$ ipython --no-banner

In [1]: import numpy as np

In [2]: import numpy.linalg as la

In [3]: np.set_printoptions(precision=3, suppress=True, linewidth=120, floatmode="fixed")

In [4]: m1 = np.loadtxt("sample16.csv", delimiter=",")

In [5]: m1
Out[5]: 
array([[ 0.407, -0.439, -0.703,  0.385,  0.097],
       [-1.100, -1.000,  1.500, -1.400, -1.200],
       [ 1.000, -0.800, -2.200, -0.200, -1.200],
       [ 0.400, -0.400, -0.700,  0.400,  0.100]])

In [6]: U, s, Vh = la.svd(m1)

In [7]: np.argmax(s[:-1] / (s[1:] + 1e-6)) + 1
Out[7]: np.int64(3)

In [8]: M2 = U[:, :3] @ np.diag(s[:3]) @ Vh[:3]

In [9]: round(la.norm(m1 - M2, 2), 3), np.round(s[3], 3)
Out[9]: (np.float64(0.012), np.float64(0.012))

In [10]: M2
Out[10]: 
array([[ 0.403, -0.438, -0.703,  0.391,  0.093],
       [-1.100, -1.000,  1.500, -1.400, -1.200],
       [ 1.000, -0.800, -2.200, -0.200, -1.200],
       [ 0.404, -0.401, -0.700,  0.394,  0.105]])

In [11]: la.matrix_rank(M2)
Out[11]: np.int64(3)

In [12]: [round(float(x), 3) for x in la.svd(m1, compute_uv=False)[:3]]
Out[12]: [3.371, 2.458, 0.639]

In [13]: C2 = m1.T @ m1

In [14]: np.diag(C2)
Out[14]: array([2.536, 1.993, 8.074, 2.308, 2.899])

In [15]: np.round(la.eigvalsh(C2)[::-1], 3) + 0
Out[15]: array([11.362,  6.040,  0.408,  0.000,  0.000])

In [16]: np.allclose(C2, C2.T)
Out[16]: True

In [17]: np.round(la.svd(m1, compute_uv=False) ** 2, 3) + 0
Out[17]: array([11.362,  6.040,  0.408,  0.000])

In [18]: M2 = m1 / np.sqrt((m1 ** 2).mean(axis=1, keepdims=True))

In [19]: M2[0]
Out[19]: array([ 0.905, -0.977, -1.564,  0.857,  0.216])

In [20]: la.norm(M2, axis=1)
Out[20]: array([2.236, 2.236, 2.236, 2.236])

In [21]: th = np.radians(135)

In [22]: r_ = np.eye(5)

In [23]: r_[3, 3] = r_[0, 0] = np.cos(th)

In [24]: r_[3, 0], r_[0, 3] = -np.sin(th), np.sin(th)

In [25]: r_
Out[25]: 
array([[-0.707,  0.000,  0.000,  0.707,  0.000],
       [ 0.000,  1.000,  0.000,  0.000,  0.000],
       [ 0.000,  0.000,  1.000,  0.000,  0.000],
       [-0.707,  0.000,  0.000, -0.707,  0.000],
       [ 0.000,  0.000,  0.000,  0.000,  1.000]])

In [26]: M2 = m1 @ r_.T

In [27]: np.abs(M2 - m1).max(axis=0)
Out[27]: array([1.849, 0.000, 0.000, 3.168, 0.000])

In [28]: np.allclose(la.norm(m1, axis=1), la.norm(M2, axis=1))
Out[28]: True

In [29]: np.round(la.det(r_), 3), round(np.trace(r_), 3)
Out[29]: (np.float64(1.0), np.float64(1.586))

In [30]: M2.round(3) + 0
Out[30]: 
array([[-0.016, -0.439, -0.703, -0.560,  0.097],
       [-0.212, -1.000,  1.500,  1.768, -1.200],
       [-0.849, -0.800, -2.200, -0.566, -1.200],
       [ 0.000, -0.400, -0.700, -0.566,  0.100]])

In [31]: la.svd(m1, compute_uv=False), la.svd(M2, compute_uv=False)
Out[31]: (array([3.371, 2.458, 0.639, 0.012]), array([3.371, 2.458, 0.639, 0.012]))

In [32]: np.allclose(m1 @ m1.T, M2 @ M2.T)
Out[32]: True

In [33]: rng = np.random.default_rng(484881)

In [34]: th = rng.uniform(0, 2 * np.pi, 18)

In [35]: Q, _ = la.qr(np.array([[-0.3, 0.3], [-0.2, 0.1], [1.5, -0.3], [-1.3, 0.4], [0.2, 0.2]]))

In [36]: E = 20 * np.c_[np.cos(th), np.sin(th)] @ Q.T

In [37]: E
Out[37]: 
array([[ -0.488,  -1.404,  15.381, -11.820,   4.639],
       [-12.436,  -2.681,  -5.138,  -3.401, -14.149],
       [-12.732,  -3.327,   1.726,  -8.722, -12.157],
       [  6.713,   2.735, -12.685,  13.430,   2.485],
       [ -9.343,  -1.389, -11.358,   3.069, -13.129],
       [ 12.925,   3.175,   0.673,   7.035,  13.149],
       [ -2.007,   0.781, -15.390,  10.372,  -7.137],
       [ 12.886,   3.038,   2.196,   5.870,  13.618],
       [ -7.734,  -2.916,  11.787, -13.352,  -3.805],
       [ -4.815,   0.019, -14.676,   8.198,  -9.707],
       [ 10.817,   3.341,  -7.644,  12.043,   8.269],
       [ -0.598,  -1.430,  15.367, -11.874,   4.524],
       [ 12.925,   3.175,   0.681,   7.029,  13.152],
       [ -2.920,   0.540, -15.246,   9.731,  -8.002],
       [-12.234,  -2.567,  -5.894,  -2.717, -14.199],
       [  5.019,   2.409, -13.844,  13.311,   0.405],
       [-11.557,  -3.394,   6.054, -11.282,  -9.539],
       [-11.745,  -3.401,   5.573, -11.031,  -9.887]])

In [38]: u, g = E[8], E[2]

In [39]: round(float(u @ g), 3)
Out[39]: 291.221

In [40]: round(float(u @ u), 3)
Out[40]: 400.0

In [41]: p = (u @ g) / (u @ u) * u

In [42]: g - p
Out[42]: array([-7.101, -1.204, -6.855,  0.999, -9.386])

In [43]: p
Out[43]: array([-5.631, -2.123,  8.582, -9.721, -2.770])

In [44]: round((g - p) @ u, 3)
Out[44]: np.float64(0.0)

In [45]: la.matrix_rank(np.outer(u, g))
Out[45]: np.int64(1)

In [46]: np.round(la.norm(u + g) ** 2 + la.norm(u - g) ** 2, 3)
Out[46]: np.float64(1600.0)

In [47]: cen = E - E.mean(axis=0)

In [48]: U, s, Vh = la.svd(cen, full_matrices=False)

In [49]: np.round(cen.mean(axis=0), 3) + 0
Out[49]: array([0.000, 0.000, 0.000, 0.000, 0.000])

In [50]: np.searchsorted(np.cumsum(s ** 2) / (s ** 2).sum(), 0.9) + 1
Out[50]: np.int64(2)

In [51]: np.abs(U[:, 0]).argmax()
Out[51]: np.int64(10)

In [52]: dist = la.norm(E[:, None] - E[None], axis=-1)

In [53]: la.matrix_rank(dist ** 2)
Out[53]: np.int64(3)

In [54]: M = np.array([[1, 1, -1, -1, -1, -1, 1, 1], [1, 1, 1, 1, -1, -1, -1, -1]])

In [55]: la.norm(M, axis=0)
Out[55]: array([1.414, 1.414, 1.414, 1.414, 1.414, 1.414, 1.414, 1.414])

In [56]: la.norm(M, axis=1).argmax()
Out[56]: np.int64(0)

In [57]: round(float(la.norm(M[1], 1)), 3), round(la.norm(M[1], np.inf), 3)
Out[57]: (8.0, np.float64(1.0))

In [58]: round(la.norm(M, "nuc"), 3)
Out[58]: np.float64(5.657)

In [59]: np.round(la.norm(M[1] - M[0]), 3)
Out[59]: np.float64(4.0)

In [60]: M[1] @ M[0]
Out[60]: np.int64(0)

In [61]: np.round(la.norm(M, 1), 3), round(la.norm(M, np.inf), 3)
Out[61]: (np.float64(2.0), np.float64(8.0))

In [62]: round(la.norm(M) ** 2 / la.norm(M, 2) ** 2, 3)
Out[62]: np.float64(2.0)

In [63]: T = np.stack([M, 5 * M, M[::-1]])

In [64]: T.shape
Out[64]: (3, 2, 8)

In [65]: la.matrix_rank(T)
Out[65]: array([2, 2, 2])

In [66]: la.matrix_rank(T.reshape(3, -1))
Out[66]: np.int64(2)

In [67]: M2 = M[0, 0] * M[1:] - np.outer(M[1:, 0], M[0])

In [68]: M2
Out[68]: array([[ 0,  0,  2,  2,  0,  0, -2, -2]])

In [69]: la.matrix_rank(M2), la.matrix_rank(M)
Out[69]: (np.int64(1), np.int64(2))

In [70]: A = np.array([[-1.2, 0.1, 0.2, -0.5, -1.8],
    ...:     [1.6, 0.6, -0.6, -1.5, -2.1],
    ...:     [0.2, 0.0, 1.1, 0.8, 1.1],
    ...:     [-0.8, 1.2, -1.0, -1.4, -0.3],
    ...:     [-1.3, 1.4, 0.8, 2.1, 2.5],
    ...:     [0.4, 0.5, -0.7, 0.3, -0.6],
    ...:     [2.0, -1.1, 0.8, -0.1, -1.3],
    ...:     [0.5, -0.3, -0.5, -0.7, -0.5],
    ...:     [-0.2, -1.2, -0.2, 1.0, 0.0],
    ...:     [1.6, 0.3, 1.5, 1.1, -1.6],
    ...:     [1.2, 0.6, 0.0, 0.2, 1.6]])

In [71]: A[:, 1] = 5 * A[:, 0] + 0.3 * rng.normal(size=11)

In [72]: A
Out[72]: 
array([[-1.200, -6.332,  0.200, -0.500, -1.800],
       [ 1.600,  7.728, -0.600, -1.500, -2.100],
       [ 0.200,  1.094,  1.100,  0.800,  1.100],
       [-0.800, -4.281, -1.000, -1.400, -0.300],
       [-1.300, -6.245,  0.800,  2.100,  2.500],
       [ 0.400,  2.040, -0.700,  0.300, -0.600],
       [ 2.000, 10.071,  0.800, -0.100, -1.300],
       [ 0.500,  2.249, -0.500, -0.700, -0.500],
       [-0.200, -0.327, -0.200,  1.000,  0.000],
       [ 1.600,  8.195,  1.500,  1.100, -1.600],
       [ 1.200,  5.655,  0.000,  0.200,  1.600]])

In [73]: M2 = np.c_[A[:, :2] @ np.array([[1, 1], [2, 1]]), np.array([2, 2, 1, 3, -1, -3, 3, -2, 3, -2, 3])]

In [74]: M2
Out[74]: 
array([[-13.864,  -7.532,   2.000],
       [ 17.057,   9.328,   2.000],
       [  2.388,   1.294,   1.000],
       [ -9.362,  -5.081,   3.000],
       [-13.790,  -7.545,  -1.000],
       [  4.480,   2.440,  -3.000],
       [ 22.141,  12.071,   3.000],
       [  4.998,   2.749,  -2.000],
       [ -0.854,  -0.527,   3.000],
       [ 17.990,   9.795,  -2.000],
       [ 12.509,   6.855,   3.000]])

In [75]: np.round(la.norm(M2 - A @ la.lstsq(A, M2)[0], axis=0), 3) + 0
Out[75]: array([0.000, 0.000, 7.067])

In [76]: np.round(la.lstsq(A, M2[:, 0])[0], 3) + 0
Out[76]: array([1.000, 2.000, 0.000, 0.000, 0.000])

In [77]: arr = np.loadtxt("w.csv", delimiter=",")

In [78]: arr
Out[78]: 
array([[ 3.000,  2.000,  2.000, -1.000,  3.000, -1.000,  1.000],
       [-6.000, -4.000, -4.000,  2.000, -6.000,  2.000, -2.000],
       [ 6.000,  4.000,  4.000, -2.000,  6.000, -2.000,  2.000],
       [ 3.000,  2.000,  2.000, -1.000,  3.000, -1.000,  1.000]])

In [79]: r = la.matrix_rank(arr)

In [80]: r
Out[80]: np.int64(1)

In [81]: null = la.svd(arr)[2][r:].T

In [82]: np.allclose(arr @ null, 0)
Out[82]: True

In [83]: null.shape
Out[83]: (7, 6)

In [84]: np.round(arr @ null, 3) + 0
Out[84]: 
array([[0.000, 0.000, 0.000, 0.000, 0.000, 0.000],
       [0.000, 0.000, 0.000, 0.000, 0.000, 0.000],
       [0.000, 0.000, 0.000, 0.000, 0.000, 0.000],
       [0.000, 0.000, 0.000, 0.000, 0.000, 0.000]])

In [85]: [int(la.matrix_rank(arr[:, :j + 1])) for j in range(7)]
Out[85]: [1, 1, 1, 1, 1, 1, 1]

In [86]: arr.shape
Out[86]: (4, 7)

In [87]: arr.mean(axis=0)
Out[87]: array([ 1.500,  1.000,  1.000, -0.500,  1.500, -0.500,  0.500])

In [88]: np.diff(arr, axis=0)
Out[88]: 
array([[-9.000, -6.000, -6.000,  3.000, -9.000,  3.000, -3.000],
       [12.000,  8.000,  8.000, -4.000, 12.000, -4.000,  4.000],
       [-3.000, -2.000, -2.000,  1.000, -3.000,  1.000, -1.000]])

In [89]: np.round(la.svd(arr, compute_uv=False), 3) + 0
Out[89]: array([17.029,  0.000,  0.000,  0.000])

In [90]: arr.sum(axis=1)
Out[90]: array([  9.000, -18.000,  18.000,   9.000])

In [91]: np.count_nonzero(arr)
Out[91]: np.int64(28)

In [92]: arr - arr[0]
Out[92]: 
array([[ 0.000,  0.000,  0.000,  0.000,  0.000,  0.000,  0.000],
       [-9.000, -6.000, -6.000,  3.000, -9.000,  3.000, -3.000],
       [ 3.000,  2.000,  2.000, -1.000,  3.000, -1.000,  1.000],
       [ 0.000,  0.000,  0.000,  0.000,  0.000,  0.000,  0.000]])

In [93]: X = np.load("mat.npy")

In [94]: X
Out[94]: 
array([[ 0,  0,  0,  0,  0,  0,  0,  0],
       [ 6,  9, 24, 24, 21, 15,  9,  6],
       [ 2,  3,  8,  8,  7,  5,  3,  2],
       [-2, -3, -8, -8, -7, -5, -3, -2]])

In [95]: [round(float(x), 3) for x in la.svd(X, compute_uv=False)[:3]]
Out[95]: [50.08, 0.0, 0.0]

In [96]: la.cond(X) > 100
Out[96]: np.True_

In [97]: round(float(la.norm(X, 2) / la.norm(X)), 3)
Out[97]: 1.0

In [98]: np.argsort(-la.norm(X, axis=0).round(6), kind="stable")[:3]
Out[98]: array([2, 3, 4])

In [99]: U, s, Vh = la.svd(X)

In [100]: s.round(3) + 0
Out[100]: array([50.080,  0.000,  0.000,  0.000])

In [101]: M2 = U[:, :1] @ np.diag(s[:1]) @ Vh[:1]

In [102]: la.matrix_rank(X, rtol=0.05)
Out[102]: np.int64(1)

In [103]: round(la.norm(X - M2) / la.norm(X), 3)
Out[103]: np.float64(0.0)
